$ python -q
>>> import numpy as np
>>> from numpy import linalg as LA
>>> np.set_printoptions(precision=4, suppress=True, linewidth=160, floatmode="fixed")
>>> rnd = lambda a: np.round(a, 4) + 0
>>> data = np.loadtxt("block10.csv", delimiter=",")
>>> data
array([[-1.0000,  0.0000,  0.0000,  0.0000],
       [ 0.0000,  1.0000,  0.0000,  0.0000],
       [ 0.0000,  0.0000,  1.0000,  0.0000],
       [ 0.0000,  0.0000,  0.0000, -1.0000]])
>>> x = np.array([3, 0, -1, -2])
>>> a = np.maximum(data @ x, 0)
>>> a
array([0.0000, 0.0000, 0.0000, 2.0000])
>>> data * (a > 1e-9)[:, None]
array([[-0.0000,  0.0000,  0.0000,  0.0000],
       [ 0.0000,  0.0000,  0.0000,  0.0000],
       [ 0.0000,  0.0000,  0.0000,  0.0000],
       [ 0.0000,  0.0000,  0.0000, -1.0000]])
>>> np.flatnonzero(a > 1e-9)
array([3])
>>> np.maximum(data @ x, 0) - np.maximum(-data @ x, 0)
array([-3.0000,  0.0000, -1.0000,  2.0000])
>>> np.maximum(data @ (3 * x), 0)
array([0.0000, 0.0000, 0.0000, 6.0000])
>>> w, V = LA.eig(data)
>>> data @ V[:, 0] - w[0] * V[:, 0]
array([0.0000, 0.0000, 0.0000, 0.0000])
>>> rnd(np.sort(LA.eigvals(LA.inv(data))))
array([-1.0000, -1.0000,  1.0000,  1.0000])
>>> rnd(np.sort(LA.eigvals(data @ data)))
array([1.0000, 1.0000, 1.0000, 1.0000])
>>> w
array([-1.0000,  1.0000,  1.0000, -1.0000])
>>> np.prod(w)
np.float64(1.0)
>>> rnd(np.sort(LA.eigvals(data.T)))
array([-1.0000, -1.0000,  1.0000,  1.0000])
>>> G = data.T @ data
>>> rnd(LA.eigvalsh(G)[::-1])
array([1.0000, 1.0000, 1.0000, 1.0000])
>>> np.allclose(G, G.T)
True
>>> m1 = np.load("mat.npy")
>>> m1
array([[ 0, -1, -2],
       [-3, -4, -5],
       [ 2,  1,  0]])
>>> # row 1 dominates
>>> A2 = np.array([[-1, 1, -2], [0, -2, -3], [-3, 0, 2], [-3, 2, -3]])
>>> np.einsum("ik,kj->ji", data, A2)
array([[ 1.0000,  0.0000, -3.0000,  3.0000],
       [-1.0000, -2.0000,  0.0000, -2.0000],
       [ 2.0000, -3.0000,  2.0000,  3.0000]])
>>> LA.matrix_rank(np.vstack([data, A2.T]))
np.int64(4)
>>> np.vstack([data, A2.T]).shape
(7, 4)
>>> A2.T @ data.T
array([[ 1.0000,  0.0000, -3.0000,  3.0000],
       [-1.0000, -2.0000,  0.0000, -2.0000],
       [ 2.0000, -3.0000,  2.0000,  3.0000]])
>>> np.einsum("ik,kj->ij", data, A2)
array([[ 1.0000, -1.0000,  2.0000],
       [ 0.0000, -2.0000, -3.0000],
       [-3.0000,  0.0000,  2.0000],
       [ 3.0000, -2.0000,  3.0000]])
>>> np.einsum("ij,ij->i", data, data)
array([1.0000, 1.0000, 1.0000, 1.0000])
>>> LA.matrix_rank(data @ A2)
np.int64(3)
>>> np.argsort(-LA.norm(m1, axis=0).round(6), kind="stable")[:3]
array([2, 1, 0])
>>> [round(float(x), 4) for x in LA.svd(m1, compute_uv=False)[:3]]
[7.4782, 2.0192, 0.0]
>>> LA.matrix_rank(m1, rtol=0.1)
np.int64(2)
>>> X = np.load("layer4.npy")
>>> X
array([[-3, -2, -2, -1],
       [ 0,  1,  1,  2],
       [ 1,  2,  2,  3],
       [-3, -2, -2, -1]])
>>> # looks like rank 2
>>> rank = LA.matrix_rank(X)
>>> rank
np.int64(2)
>>> ns = LA.svd(X)[2][rank:].T
>>> rnd(ns @ ns.T)
array([[ 0.2500, -0.2500, -0.2500,  0.2500],
       [-0.2500,  0.7500, -0.2500, -0.2500],
       [-0.2500, -0.2500,  0.7500, -0.2500],
       [ 0.2500, -0.2500, -0.2500,  0.2500]])
>>> rnd(X @ ns)
array([[0.0000, 0.0000],
       [0.0000, 0.0000],
       [0.0000, 0.0000],
       [0.0000, 0.0000]])
>>> [int(LA.matrix_rank(X[:, :j + 1])) for j in range(4)]
[1, 2, 2, 2]
>>> LA.matrix_rank(X.T @ X), LA.matrix_rank(X @ X.T)
(np.int64(2), np.int64(2))
>>> np.allclose(X @ ns, 0)
True
>>> np.argsort(-LA.norm(X, axis=0).round(6), kind="stable")[:3]
array([0, 3, 1])
>>> rnd(LA.norm(X, 2) / LA.norm(X))
np.float64(0.9326)
>>> LA.cond(X) > 100
np.True_
>>> x = np.array([-2, 0, 2, 2])
>>> a = np.maximum(X @ x, 0)
>>> X * (a > 1e-9)[:, None]
array([[0, 0, 0, 0],
       [0, 1, 1, 2],
       [1, 2, 2, 3],
       [0, 0, 0, 0]])
>>> rnd(np.tanh(X @ x))
array([0.0000, 1.0000, 1.0000, 0.0000])
>>> np.maximum(X @ (3 * x), 0)
array([ 0, 18, 24,  0])
>>> a
array([0, 6, 8, 0])
>>> left, s, Vh = LA.svd(X)
>>> V = Vh[:(s > 1e-8).sum()]
>>> rng = np.random.default_rng(91804)
>>> x = X[0] + -3 * X[3] + rng.integers(2) * np.eye(4)[2]
>>> x
array([6.0000, 4.0000, 4.0000, 2.0000])
>>> rnd(np.diag(V.T @ V))
array([0.7500, 0.2500, 0.2500, 0.7500])
>>> rnd(LA.norm(x - V.T @ V @ x))
np.float64(0.0)
>>> rnd(V.T @ V)
array([[ 0.7500,  0.2500,  0.2500, -0.2500],
       [ 0.2500,  0.2500,  0.2500,  0.2500],
       [ 0.2500,  0.2500,  0.2500,  0.2500],
       [-0.2500,  0.2500,  0.2500,  0.7500]])
>>> np.allclose(V.T @ V @ x, x)
True
>>> P = np.triu(np.array([[3, 2, 3, 2], [0, 2, 2, 0], [1, 2, 2, 2], [1, 1, 1, 0]]), 1) + np.eye(4)
>>> A2 = P @ X @ LA.inv(P)
>>> A2
array([[-6.0000, 14.0000, -8.0000, 38.0000],
       [ 2.0000,  1.0000, -3.0000, 10.0000],
       [-5.0000,  8.0000, -3.0000, 17.0000],
       [-3.0000,  4.0000, -1.0000,  7.0000]])
>>> rnd(LA.det(A2))
np.float64(0.0)
>>> A = np.array([[3, 5, 4], [2, 5, 1], [2, 5, 1]])
>>> # rows 1 and 2 are equal
>>> left, s, Vh = LA.svd(A)
>>> rnd(s)
array([10.2347,  2.2914,  0.0000])
>>> A2 = left[:, :2] @ np.diag(s[:2]) @ Vh[:2]
>>> LA.matrix_rank(A, rtol=0.05)
np.int64(2)
>>> rnd(LA.norm(A - A2, 2)), rnd(s[2])
(np.float64(0.0), np.float64(0.0))
>>> LA.matrix_rank(A2)
np.int64(2)
>>> M = np.loadtxt("test2.csv", delimiter=",")
>>> M
array([[ 1.1000,  0.7000, -0.5000, -0.6000],
       [ 2.1643,  0.5097, -0.6717, -0.9260],
       [ 0.4000,  1.0000, -0.9000,  0.1000]])
>>> u = np.array([-2, 1])
>>> rnd(np.convolve(M[0], u))
array([-2.2000, -0.3000,  1.7000,  0.7000, -0.6000])
>>> rnd(np.cross(M[0, :3], M[2, :3]))
array([-0.1300,  0.7900,  0.8200])
>>> rnd(np.array([np.convolve(row, u, "same") for row in M]))
array([[-2.2000, -0.3000,  1.7000,  0.7000],
       [-4.3286,  1.1449,  1.8531,  1.1803],
       [-0.8000, -1.6000,  2.8000, -1.1000]])
>>> A2 = np.array([[0, -3], [-4, -5]])
>>> W2 = np.kron(A2, M)
>>> rnd(LA.norm(W2, 2)), rnd(LA.norm(A2, 2) * LA.norm(M, 2))
(np.float64(20.7926), np.float64(20.7926))
